$ python -q
>>> import numpy as np
>>> np.set_printoptions(precision=2, suppress=True, linewidth=200, legacy="1.25")
>>> def rnd(a):
...     return np.round(a, 2) + 0
... 
>>> W0 = np.load("mat.npy")
>>> W0
array([[ 0, -2,  7, -9,  9, -3,  8, -8,  8],
       [ 0,  0, -9,  2, -4, -8, -7,  0,  0],
       [ 0,  0,  0, -1, -8, -7, -6,  0,  7],
       [ 0,  0,  0,  0, -8, -4,  3,  9, -8],
       [ 0,  0,  0,  0,  0,  3,  0, -7, -5],
       [ 0,  0,  0,  0,  0,  0, -1, -2,  7],
       [ 0,  0,  0,  0,  0,  0,  0,  2, -6],
       [ 0,  0,  0,  0,  0,  0,  0,  0,  3],
       [ 0,  0,  0,  0,  0,  0,  0,  0,  0]])
>>> rnd(np.linalg.norm(W0))
35.34
>>> W0.sum(axis=1)
array([ 10, -26, -15,  -8,  -9,   4,  -4,   3,   0])
>>> np.diff(W0, axis=0)
array([[  0,   2, -16,  11, -13,  -5, -15,   8,  -8],
       [  0,   0,   9,  -3,  -4,   1,   1,   0,   7],
       [  0,   0,   0,   1,   0,   3,   9,   9, -15],
       [  0,   0,   0,   0,   8,   7,  -3, -16,   3],
       [  0,   0,   0,   0,   0,  -3,  -1,   5,  12],
       [  0,   0,   0,   0,   0,   0,   1,   4, -13],
       [  0,   0,   0,   0,   0,   0,   0,  -2,   9],
       [  0,   0,   0,   0,   0,   0,   0,   0,  -3]])
>>> W = np.array([[2, 1, 5, 5, 1],
...     [-1, -1, 4, -9, -6],
...     [8, 2, -9, 0, 4],
...     [-2, -2, 2, 8, -2],
...     [-1, 2, -2, 7, 7],
...     [-1, -9, 4, 4, -3],
...     [0, 7, 0, -9, 5],
...     [2, -1, 2, 3, -9],
...     [-4, 9, 6, -7, 7]])
>>> c = np.array([9, 1, 7, -6, 9])
>>> hid = np.maximum(W0 @ W + c, 0)
>>> np.linalg.matrix_rank(hid)
5
>>> (hid > 0).astype(int)
array([[1, 1, 0, 0, 1],
       [0, 0, 1, 1, 0],
       [0, 1, 1, 0, 0],
       [1, 0, 0, 0, 0],
       [1, 0, 0, 1, 1],
       [0, 1, 1, 0, 1],
       [1, 0, 0, 1, 0],
       [0, 1, 1, 0, 1],
       [1, 1, 1, 0, 1]])
>>> basis = np.array([[2, -3], [1, 3], [-3, -2], [-3, 2], [0, 3]])
>>> hid @ basis
array([[ 278, 1476],
       [-243, -110],
       [ -34,  143],
       [ 142, -213],
       [ -36,   88],
       [ -76,  300],
       [ -52,  -27],
       [ -47,  124],
       [  -2,  -11]])
>>> (hid @ basis).round(6).argmax(axis=1)
array([1, 1, 1, 0, 1, 1, 1, 1, 0])
